$ python3 -q
>>> import numpy as np
>>> np.set_printoptions(suppress=True, linewidth=200)
>>> J = np.load("sample19.npy")
>>> J
array([[-3.014,  3.158, -2.76 , -7.078],
       [ 5.536,  1.283,  3.747,  1.47 ],
       [-4.904, -8.663,  6.165, -2.152],
       [-2.844,  3.262, -0.046, -4.051],
       [-4.724, -9.221,  3.907, -1.601],
       [-3.815, -8.747,  6.039, -2.343],
       [-3.496,  2.428, -3.392, -4.444],
       [-2.572,  5.43 , -2.235, -6.178],
       [-1.691,  1.657, -1.153, -7.616],
       [-4.516, -9.018,  5.854, -3.449],
       [-6.186, -6.776,  5.516, -0.598],
       [-2.421,  3.584, -3.052, -4.109],
       [-2.233,  4.307, -2.737, -4.872],
       [-3.85 ,  3.087, -1.277, -4.99 ],
       [ 6.09 , -0.411,  4.244, -0.846],
       [-2.706,  3.045, -1.683, -5.145],
       [-2.234,  2.166, -2.949, -5.152],
       [-3.61 ,  2.886, -2.386, -6.769],
       [ 6.882,  1.119,  2.046,  1.471],
       [-2.656,  4.618, -2.522, -5.796],
       [-3.073,  3.742, -1.649, -4.877],
       [-4.785, -6.771,  5.476, -2.248],
       [-3.206,  1.391, -3.171, -7.106],
       [-2.295,  3.083, -2.005, -6.086],
       [-1.067,  3.48 , -1.005, -5.333]])
>>> Xs = J - J.mean(axis=0)
>>> V = np.linalg.svd(Xs)[2][:2]
>>> out = Xs - Xs @ V.T @ V
>>> round(np.linalg.norm(out) / np.linalg.norm(Xs), 3)
np.float64(0.194)
>>> np.linalg.norm(out, axis=1).round(6).argmax()
np.int64(8)
>>> dist = np.linalg.norm(J[:, None] - J[None], axis=-1)
>>> np.flatnonzero(dist[23] < dist.mean() / 2)
array([ 0,  3,  6,  7,  8, 11, 12, 13, 15, 16, 17, 19, 20, 22, 23, 24])
>>> dist.mean(axis=1).argmax()
np.int64(18)
>>> dist[23].round(6).argsort(kind="stable")[:4]
array([23, 15,  0, 17])
>>> dist.shape
(25, 25)
>>> (dist + 1e9 * np.eye(25)).round(6).argmin(axis=1)
array([17, 18,  5, 13,  2,  2, 16, 19, 23,  5, 21, 12, 19, 20,  1, 20,  6,  0,  1,  7, 15,  2, 17, 15, 23])
>>> np.unravel_index(dist.round(6).argmax(), dist.shape)
(np.int64(2), np.int64(7))
>>> np.round(J.sum(axis=0), 3)
array([-53.39 ,   4.119,   8.972, -99.898])
>>> np.linalg.matrix_rank(J)
np.int64(4)
>>> np.unravel_index(np.abs(J).argmax(), J.shape)
(np.int64(4), np.int64(1))
>>> X = np.load("data.npy")
>>> X.round(3)
array([[ 0.75 , -0.25 , -0.25 ,  0.25 ],
       [-0.25 ,  0.083,  0.083, -0.083],
       [-0.25 ,  0.083,  0.083, -0.083],
       [ 0.25 , -0.083, -0.083,  0.083]])
>>> P = np.triu(np.array([[0, 2, -1, -1], [1, -2, 2, -1], [2, -2, -2, 1], [-2, 1, -2, 0]]), 1) + np.eye(4)
>>> out = P @ X @ np.linalg.inv(P)
>>> out.round(3)
array([[ 0.25 , -0.583,  1.333, -1.583],
       [-1.   ,  2.333, -5.333,  6.333],
       [ 0.   ,  0.   ,  0.   ,  0.   ],
       [ 0.25 , -0.583,  1.333, -1.583]])
>>> np.round(out @ np.linalg.pinv(out) @ out, 3)
array([[ 0.25 , -0.583,  1.333, -1.583],
       [-1.   ,  2.333, -5.333,  6.333],
       [ 0.   ,  0.   ,  0.   ,  0.   ],
       [ 0.25 , -0.583,  1.333, -1.583]])
>>> np.allclose(out[:-1].T @ np.linalg.lstsq(out[:-1].T, out[-1])[0], out[-1])
True
>>> round(float(np.trace(np.linalg.pinv(out) @ out)), 3)
1.0
>>> F = np.abs(np.array([[6, 7, 6, 0, 2],
...     [9, 1, 6, 6, 3],
...     [3, 1, 4, 8, 1],
...     [2, 5, 2, 6, 4],
...     [8, 5, 1, 2, 7]])) + np.eye(5)
>>> F = F / F.sum(axis=1, keepdims=True)
>>> F.round(3)
array([[0.318, 0.318, 0.273, 0.   , 0.091],
       [0.346, 0.077, 0.231, 0.231, 0.115],
       [0.167, 0.056, 0.278, 0.444, 0.056],
       [0.1  , 0.25 , 0.1  , 0.35 , 0.2  ],
       [0.333, 0.208, 0.042, 0.083, 0.333]])
>>> O = F.astype(float).copy()
>>> for j in range(5):
...     O[:, j] -= O[:, :j] @ (O[:, :j].T @ O[:, j])
...     O[:, j] /= np.linalg.norm(O[:, j])
... 
>>> np.round(O.T @ O, 3) + 0
array([[1., 0., 0., 0., 0.],
       [0., 1., 0., 0., 0.],
       [0., 0., 1., 0., 0.],
       [0., 0., 0., 1., 0.],
       [0., 0., 0., 0., 1.]])
>>> rng = np.random.default_rng(772698)
>>> z = rng.permutation(5)
>>> z
array([0, 3, 1, 2, 4])
>>> out = F[z][:, z]
>>> np.round(np.linalg.det(out), 3), np.round(np.linalg.det(F[z]), 3)
(np.float64(-0.001), np.float64(-0.001))
>>> np.round(np.sort(np.abs(np.linalg.eigvals(out))), 3)
array([0.028, 0.201, 0.328, 0.328, 1.   ])
>>> np.allclose(out, F)
False
>>> np.linalg.matrix_rank(X, rtol=0.1)
np.int64(1)
>>> round(float(np.linalg.norm(X, 2) / np.linalg.norm(X)), 3)
1.0
>>> np.linalg.cond(X) > 100
np.True_
>>> [round(float(x), 3) for x in np.linalg.svd(X, compute_uv=False)[:3]]
[1.0, 0.0, 0.0]
>>> z = rng.permutation(5)
>>> out = F[:, z] * rng.choice([-1, 1], 5)
>>> out.round(3)
array([[ 0.273,  0.318, -0.091, -0.318,  0.   ],
       [ 0.231,  0.077, -0.115, -0.346,  0.231],
       [ 0.278,  0.056, -0.056, -0.167,  0.444],
       [ 0.1  ,  0.25 , -0.2  , -0.1  ,  0.35 ],
       [ 0.042,  0.208, -0.333, -0.333,  0.083]])
>>> U, _, Vt = np.linalg.svd(F.T @ out)
>>> np.round(U @ Vt, 3) + 0
array([[ 0.,  0.,  0., -1.,  0.],
       [ 0.,  1.,  0.,  0.,  0.],
       [ 1.,  0.,  0.,  0.,  0.],
       [ 0.,  0.,  0.,  0.,  1.],
       [ 0.,  0., -1.,  0.,  0.]])
>>> np.round(np.linalg.lstsq(F, out)[0], 3) + 0
array([[ 0.,  0.,  0., -1.,  0.],
       [ 0.,  1.,  0.,  0.,  0.],
       [ 1.,  0.,  0.,  0.,  0.],
       [ 0.,  0.,  0.,  0.,  1.],
       [ 0.,  0., -1.,  0.,  0.]])
>>> z
array([2, 1, 4, 0, 3])
>>> cov = F.T @ F
>>> (F @ F.T).shape
(5, 5)
>>> A = np.load("layer16.npy")
>>> A
array([[ 0,  0,  0,  0],
       [14,  9,  4, 16],
       [ 0,  7,  0,  0],
       [ 0,  0,  0,  0],
       [20,  0, 22, 22],
       [ 0,  0,  0,  0],
       [77, 15, 61, 79],
       [ 0,  5,  0,  0],
       [47,  5, 41, 49],
       [14,  0, 14, 16],
       [65, 15, 49, 67],
       [ 0,  7,  0,  0],
       [14,  0, 16, 16]])
>>> U, s, Vt = np.linalg.svd(A)
>>> s.round(3)
array([191.932,  16.762,   6.703,   2.05 ])
>>> np.argmax(s[:-1] / (s[1:] + 1e-6)) + 1
np.int64(1)
>>> out = U[:, :1] @ np.diag(s[:1]) @ Vt[:1]
>>> np.round(np.linalg.norm(A - out) / np.linalg.norm(A), 3)
np.float64(0.094)
>>> round(float(np.linalg.norm(A - out, 2)), 3), np.round(s[1], 3)
(16.762, np.float64(16.762))
>>> round(float(np.abs(A - out).max()), 3)
6.913
>>> cov = np.cov(A, rowvar=False)
>>> np.argsort(-A.std(axis=0).round(6), kind="stable")
array([3, 0, 2, 1])
>>> cov.round(3)
array([[708.731, 106.218, 560.692, 728.038],
       [106.218,  31.141,  73.987, 107.897],
       [560.692,  73.987, 454.91 , 576.615],
       [728.038, 107.897, 576.615, 748.423]])
>>> np.round(np.corrcoef(A[:, 1], A[:, 3])[0, 1], 3)
np.float64(0.707)
>>> out = cov / np.sqrt((cov ** 2).mean(axis=1, keepdims=True))
>>> out[3].round(3)
array([1.216, 0.18 , 0.963, 1.25 ])
>>> feats = np.loadtxt("case8.csv", delimiter=",")
>>> feats
array([[ 0.04 , -1.358,  0.233],
       [ 1.4  ,  0.   ,  2.6  ],
       [-0.2  ,  3.5  , -0.3  ],
       [-0.9  , -0.4  , -0.7  ],
       [ 0.   , -1.3  ,  0.3  ]])
>>> np.count_nonzero(feats)
np.int64(13)
>>> np.unravel_index(np.abs(feats).argmax(), feats.shape)
(np.int64(2), np.int64(1))
>>> feats.sum(axis=1)
array([-1.085,  4.   ,  3.   , -2.   , -1.   ])
>>> np.round(feats - feats[0], 3)
array([[ 0.   ,  0.   ,  0.   ],
       [ 1.36 ,  1.358,  2.367],
       [-0.24 ,  4.858, -0.533],
       [-0.94 ,  0.958, -0.933],
       [-0.04 ,  0.058,  0.067]])
>>> np.round(np.diff(feats, axis=0), 3)
array([[ 1.36 ,  1.358,  2.367],
       [-1.6  ,  3.5  , -2.9  ],
       [-0.7  , -3.9  , -0.4  ],
       [ 0.9  , -0.9  ,  1.   ]])
>>> np.round(feats.mean(axis=0), 3)
array([0.068, 0.088, 0.427])
>>> feats.shape
(5, 3)
>>> np.abs(feats).max()
np.float64(3.5)
>>> O, R = np.linalg.qr(feats)
>>> round(float(np.trace(O @ O.T)), 3)
3.0
>>> O.shape, R.shape
((5, 3), (3, 3))
>>> np.allclose(R.T @ R, feats.T @ feats)
True
>>> vec = np.array([3, 1, 2])
>>> y = feats @ vec
>>> y.round(3)
array([-0.772,  9.4  ,  2.3  , -4.5  , -0.7  ])
>>> np.round(np.linalg.pinv(feats) @ feats, 3) + 0
array([[1., 0., 0.],
       [0., 1., 0.],
       [0., 0., 1.]])
>>> y = y + 0.3 * rng.normal(size=5)
>>> y.round(3)
array([-0.959,  9.219,  2.47 , -4.578, -0.211])
>>> coef, *_ = np.linalg.lstsq(feats, y)
>>> coef.round(3)
array([2.934, 1.013, 1.992])
>>> coef.round()
array([3., 1., 2.])
>>> data = np.loadtxt("m.csv", delimiter=",")
>>> data
array([[1., 2., 2., 1., 6.],
       [8., 5., 5., 4., 1.],
       [3., 1., 0., 7., 9.],
       [0., 2., 9., 4., 5.],
       [4., 7., 3., 8., 3.]])
>>> z = rng.permutation(5)
>>> z
array([0, 1, 2, 3, 4])
>>> out = data[z][:, z]
>>> np.allclose(out, data)
True
>>> np.trace(out)
np.float64(13.0)
>>> def softmax(z):
...     e = np.exp(z - z.max(axis=-1, keepdims=True))
...     return e / e.sum(axis=-1, keepdims=True)
... 
>>> np.round(softmax(10 * data[2]), 3) + 0
array([0., 0., 0., 0., 1.])
>>> np.round(softmax(data).sum(axis=1), 3)
array([1., 1., 1., 1., 1.])
>>> att = data @ data.T / np.sqrt(5)
>>> np.round(softmax(att)[2] @ data, 3) + 0
array([3., 1., 0., 7., 9.])
>>> u = np.array([-1, -2, 2])
>>> np.array([np.convolve(row, u, "same") for row in data])
array([[ -4.,  -4.,  -1.,  -4., -10.],
       [-21.,   1.,  -4.,   1.,   6.],
       [ -7.,   4.,  -5., -23.,  -4.],
       [ -2., -13., -18.,   5.,  -2.],
       [-15.,  -9.,   0., -13.,  10.]])
>>> np.cross(data[1, :3], data[4, :3])
array([-20.,  -4.,  36.])
>>> np.polyval(u, data[1])
array([-78., -33., -33., -22.,  -1.])
>>> O, R = np.linalg.qr(data)
>>> np.round(O.T @ O, 3) + 0
array([[1., 0., 0., 0., 0.],
       [0., 1., 0., 0., 0.],
       [0., 0., 1., 0., 0.],
       [0., 0., 0., 1., 0.],
       [0., 0., 0., 0., 1.]])
>>> np.allclose(R.T @ R, data.T @ data)
True
>>> np.round(O @ R, 3) + 0
array([[1., 2., 2., 1., 6.],
       [8., 5., 5., 4., 1.],
       [3., 1., 0., 7., 9.],
       [0., 2., 9., 4., 5.],
       [4., 7., 3., 8., 3.]])
>>> ang = np.radians(126)
>>> R = np.eye(5)
>>> R[1, 1] = R[0, 0] = np.cos(ang)
>>> R[1, 0], R[0, 1] = -np.sin(ang), np.sin(ang)
>>> R.round(3)
array([[-0.588,  0.809,  0.   ,  0.   ,  0.   ],
       [-0.809, -0.588,  0.   ,  0.   ,  0.   ],
       [ 0.   ,  0.   ,  1.   ,  0.   ,  0.   ],
       [ 0.   ,  0.   ,  0.   ,  1.   ,  0.   ],
       [ 0.   ,  0.   ,  0.   ,  0.   ,  1.   ]])
>>> out = data @ R.T
>>> np.round(np.abs(out - data).max(axis=0), 3)
array([ 8.657, 14.411,  0.   ,  0.   ,  0.   ])
>>> np.allclose(np.linalg.norm(data, axis=1), np.linalg.norm(out, axis=1))
True
>>> K = np.loadtxt("run3.csv", delimiter=",")
>>> K
array([[ 0.936, -0.934,  3.063, -0.857],
       [-0.346,  0.202, -0.377,  0.151],
       [ 1.06 , -1.086,  2.139, -1.45 ],
       [ 0.317, -0.479,  2.12 , -0.206]])
>>> round(np.linalg.norm(K, 2), 3)
np.float64(5.0)
>>> round(np.linalg.norm(K[2] - K[0]), 3)
np.float64(1.115)
>>> round(np.linalg.norm(K, 1), 3), round(float(np.linalg.norm(K, np.inf)), 3)
(np.float64(7.699), 5.79)
>>> np.linalg.norm(K, axis=1).argmax()
np.int64(0)
>>> M = np.load("dump.npy")
>>> M
array([[1, 0, 1, 0],
       [5, 5, 5, 5],
       [1, 0, 1, 0],
       [5, 5, 5, 5]])
>>> # rows 0 and 2 are equal
>>> np.abs(np.diag(np.linalg.qr(M)[1])) > 1e-9
array([ True,  True, False, False])
>>> np.allclose(M[:-1].T @ np.linalg.lstsq(M[:-1].T, M[-1])[0], M[-1])
True
>>> np.round(M @ np.linalg.pinv(M) @ M, 3) + 0
array([[1., 0., 1., 0.],
       [5., 5., 5., 5.],
       [1., 0., 1., 0.],
       [5., 5., 5., 5.]])
>>> np.linalg.lstsq(M[:-1].T, M[-1])[2]
np.int32(2)
>>> np.unique(M.round(6), axis=0).shape
(2, 4)
